$ python3 -q
>>> import numpy as np
>>> import numpy.linalg as la
>>> np.set_printoptions(precision=3, suppress=True, linewidth=200)
>>> arr = np.loadtxt("case1.csv", delimiter=",")
>>> arr
array([[ 1.   ,  3.817,  2.408,  1.   ,  1.408,  1.225,  0.408],
       [ 1.   ,  4.04 ,  2.52 ,  1.   ,  1.52 ,  1.56 ,  0.52 ],
       [ 1.   ,  3.131,  2.065,  1.   ,  1.065,  0.196,  0.065],
       [ 1.   ,  5.136,  3.068,  1.   ,  2.068,  3.204,  1.068],
       [ 1.   ,  1.427,  1.214,  1.   ,  0.214, -2.359, -0.786],
       [ 1.   ,  4.566,  2.783,  1.   ,  1.783,  2.349,  0.783],
       [ 1.   ,  1.48 ,  1.24 ,  1.   ,  0.24 , -2.28 , -0.76 ],
       [ 1.   ,  3.04 ,  2.02 ,  1.   ,  1.02 ,  0.06 ,  0.02 ],
       [ 1.   ,  4.611,  2.805,  1.   ,  1.805,  2.416,  0.805],
       [ 1.   , -0.029,  0.485,  1.   , -0.515, -4.544, -1.515],
       [ 1.   ,  5.713,  3.356,  1.   ,  2.356,  4.069,  1.356],
       [ 1.   ,  4.43 ,  2.715,  1.   ,  1.715,  2.145,  0.715],
       [ 1.   ,  3.231,  2.116,  1.   ,  1.116,  0.347,  0.116],
       [ 1.   ,  1.222,  1.111,  1.   ,  0.111, -2.667, -0.889],
       [ 1.   ,  0.808,  0.904,  1.   , -0.096, -3.287, -1.096],
       [ 1.   ,  1.684,  1.342,  1.   ,  0.342, -1.974, -0.658],
       [ 1.   ,  2.779,  1.889,  1.   ,  0.889, -0.332, -0.111],
       [ 1.   ,  3.054,  2.027,  1.   ,  1.027,  0.081,  0.027],
       [ 1.   ,  5.191,  3.096,  1.   ,  2.096,  3.287,  1.096],
       [ 1.   ,  1.055,  1.027,  1.   ,  0.027, -2.918, -0.973],
       [ 1.   ,  4.803,  2.902,  1.   ,  1.902,  2.705,  0.902],
       [ 1.   ,  6.643,  3.822,  1.   ,  2.822,  5.465,  1.822]])
>>> la.matrix_rank(arr, rtol=0.1)
np.int64(2)
>>> la.cond(arr) > 100
np.True_
>>> x = np.array([-2, 0, -2, -2, -2, 0, 2])
>>> h = np.maximum(arr @ x, 0)
>>> arr.T @ h
array([0., 0., 0., 0., 0., 0., 0.])
>>> np.maximum(arr @ (3 * x), 0)
array([0., 0., 0., 0., 0., 0., 0., 0., 0., 0., 0., 0., 0., 0., 0., 0., 0., 0., 0., 0., 0., 0.])
>>> h
array([0., 0., 0., 0., 0., 0., 0., 0., 0., 0., 0., 0., 0., 0., 0., 0., 0., 0., 0., 0., 0., 0.])
>>> np.tanh(arr @ x)
array([-1., -1., -1., -1., -1., -1., -1., -1., -1., -1., -1., -1., -1., -1., -1., -1., -1., -1., -1., -1., -1., -1.])
>>> U, s, vt = la.svd(arr)
>>> np.argmax(s[:-1] / (s[1:] + 1e-6)) + 1
np.int64(2)
>>> out = U[:, :2] @ np.diag(s[:2]) @ vt[:2]
>>> la.matrix_rank(out)
np.int64(2)
>>> round(np.abs(arr - out).max(), 3)
np.float64(0.0)
>>> np.round(la.norm(arr - out, 2), 3), round(float(s[2]), 3)
(np.float64(0.002), 0.002)
>>> rk = la.matrix_rank(arr)
>>> rk
np.int64(4)
>>> ns = la.svd(arr)[2][rk:].T
>>> np.round(ns @ ns.T, 3) + 0
array([[ 0.75 ,  0.   , -0.25 , -0.25 ,  0.   ,  0.   ,  0.25 ],
       [ 0.   ,  0.   ,  0.   ,  0.   ,  0.   ,  0.   ,  0.   ],
       [-0.25 ,  0.   ,  0.417, -0.25 , -0.333,  0.   , -0.083],
       [-0.25 ,  0.   , -0.25 ,  0.75 ,  0.   ,  0.   ,  0.25 ],
       [ 0.   ,  0.   , -0.333,  0.   ,  0.667,  0.   , -0.333],
       [ 0.   ,  0.   ,  0.   ,  0.   ,  0.   ,  0.   ,  0.   ],
       [ 0.25 ,  0.   , -0.083,  0.25 , -0.333,  0.   ,  0.417]])
>>> ns.shape
(7, 3)
>>> [int(la.matrix_rank(arr[:, :j + 1])) for j in range(7)]
[1, 2, 3, 3, 3, 4, 4]
>>> [int(la.matrix_rank(arr[:i])) for i in range(1, len(arr) + 1)]
[1, 2, 3, 3, 3, 3, 3, 3, 3, 3, 3, 3, 3, 3, 4, 4, 4, 4, 4, 4, 4, 4]
>>> U, s, vt = la.svd(arr)
>>> evecs = vt[:(s > 1e-8).sum()]
>>> rng = np.random.default_rng(38)
>>> x = arr[20] + 2 * arr[9] + rng.integers(2) * np.eye(7)[4]
>>> x
array([ 3.   ,  4.745,  3.872,  3.   ,  0.872, -6.383, -2.128])
>>> np.round(evecs.T @ evecs, 3) + 0
array([[ 0.25 ,  0.   ,  0.25 ,  0.25 ,  0.   ,  0.   , -0.25 ],
       [ 0.   ,  1.   ,  0.   ,  0.   ,  0.   ,  0.   ,  0.   ],
       [ 0.25 ,  0.   ,  0.583,  0.25 ,  0.333,  0.   ,  0.083],
       [ 0.25 ,  0.   ,  0.25 ,  0.25 ,  0.   ,  0.   , -0.25 ],
       [ 0.   ,  0.   ,  0.333,  0.   ,  0.333,  0.   ,  0.333],
       [ 0.   ,  0.   ,  0.   ,  0.   ,  0.   ,  1.   ,  0.   ],
       [-0.25 ,  0.   ,  0.083, -0.25 ,  0.333,  0.   ,  0.583]])
>>> np.allclose(evecs.T @ evecs @ x, x)
True
>>> np.diag(evecs.T @ evecs)
array([0.25 , 1.   , 0.583, 0.25 , 0.333, 1.   , 0.583])
